>>> import numpy as np
>>> np.set_printoptions(precision=2, suppress=True, linewidth=140)
>>> def tidy(a):
...     return np.round(a, 2) + 0
... 
>>> A = np.array([[0, 2, 0], [0, 0, 0], [0, 0, 0]])
>>> # column 1 dominates
>>> vec = np.array([-1, 2, 6])
>>> np.einsum("ij,j->i", A, vec)
array([4, 0, 0])
>>> np.linalg.norm(A @ vec) <= np.linalg.norm(A, 2) * np.linalg.norm(vec) + 1e-9
np.True_
>>> A @ np.ones(3)
array([2., 0., 0.])
>>> (A @ vec).argmax()
np.int64(0)
>>> A @ np.eye(3)[1]
array([2., 0., 0.])
>>> (A * vec).sum(axis=1)
array([4, 0, 0])
>>> F = np.load("m.npy")
>>> F
array([[  2.15,   3.59, -19.56],
       [  1.91,  19.85,  -1.51],
       [ 14.88, -10.52,  -8.25],
       [ 14.05,  12.34,  -7.1 ],
       [ 16.25,  -7.62,  -8.83],
       [-10.75,  16.54,   3.28],
       [  8.04,   1.16,  18.27],
       [ 12.93,   1.78,  15.16],
       [  6.61,   4.31, -18.38],
       [-11.34, -10.74,  12.49],
       [-12.31,   5.77, -14.67],
       [  6.02,  -1.81, -18.99],
       [ 13.88,  13.9 ,  -3.75],
       [-18.81,   2.15,  -6.44],
       [-17.24,  -4.01,   9.3 ],
       [  6.73,   5.5 , -18.01],
       [-15.05,   6.31,  11.57],
       [  7.64, -16.4 ,  -8.53],
       [ 14.07,  -5.66, -13.04],
       [ 15.38, -10.57,  -7.18],
       [ -3.31,  18.73,   6.18],
       [-11.43,  -0.73, -16.4 ],
       [ 17.93,   6.81,  -5.65],
       [ 12.64, -14.84,  -4.48],
       [-15.41, -11.46,  -5.59],
       [ 12.99,  -4.94, -14.38],
       [-18.28,  -5.72,   5.76]])
>>> dist = np.linalg.norm(F[:, None] - F[None], axis=-1)
>>> dist.mean(axis=1).argmax()
np.int64(9)
>>> np.linalg.matrix_rank(dist ** 2)
np.int64(5)
>>> np.unravel_index(dist.round(6).argmax(), dist.shape)
(np.int64(22), np.int64(26))
>>> tidy(np.linalg.norm(F, axis=1))
array([20.  , 20.  , 20.  , 20.  , 20.  , 20.  , 19.99, 20.  , 20.  , 20.  , 20.  , 20.  , 20.  , 20.  , 19.99, 20.  , 20.  , 20.  , 20.  ,
       20.  , 20.  , 20.  , 19.99, 20.  , 20.  , 20.  , 20.  ])
>>> def softmax(z):
...     e = np.exp(z - z.max(axis=-1, keepdims=True))
...     return e / e.sum(axis=-1, keepdims=True)
... 
>>> tidy(softmax(10 * F[12]))
array([0.45, 0.55, 0.  ])
>>> S = F @ F.T / np.sqrt(3)
>>> tidy(softmax(S)[12] @ F)
array([13.88, 13.87, -3.82])
>>> E = np.array([[0, 1, 0, 2, 2, 2],
...     [0, 2, 1, 0, 0, 2],
...     [0, 2, 1, 0, 0, 2],
...     [0, 2, 1, 2, 2, 0]])
>>> # row 2 repeats row 1
>>> vec = np.array([-1, 2, -2, 1, 1, 0])
>>> E @ (2 * vec)
array([12,  4,  4, 12])
>>> E @ np.eye(6)[5]
array([2., 2., 2., 0.])
>>> (E @ vec).argmax()
np.int64(0)
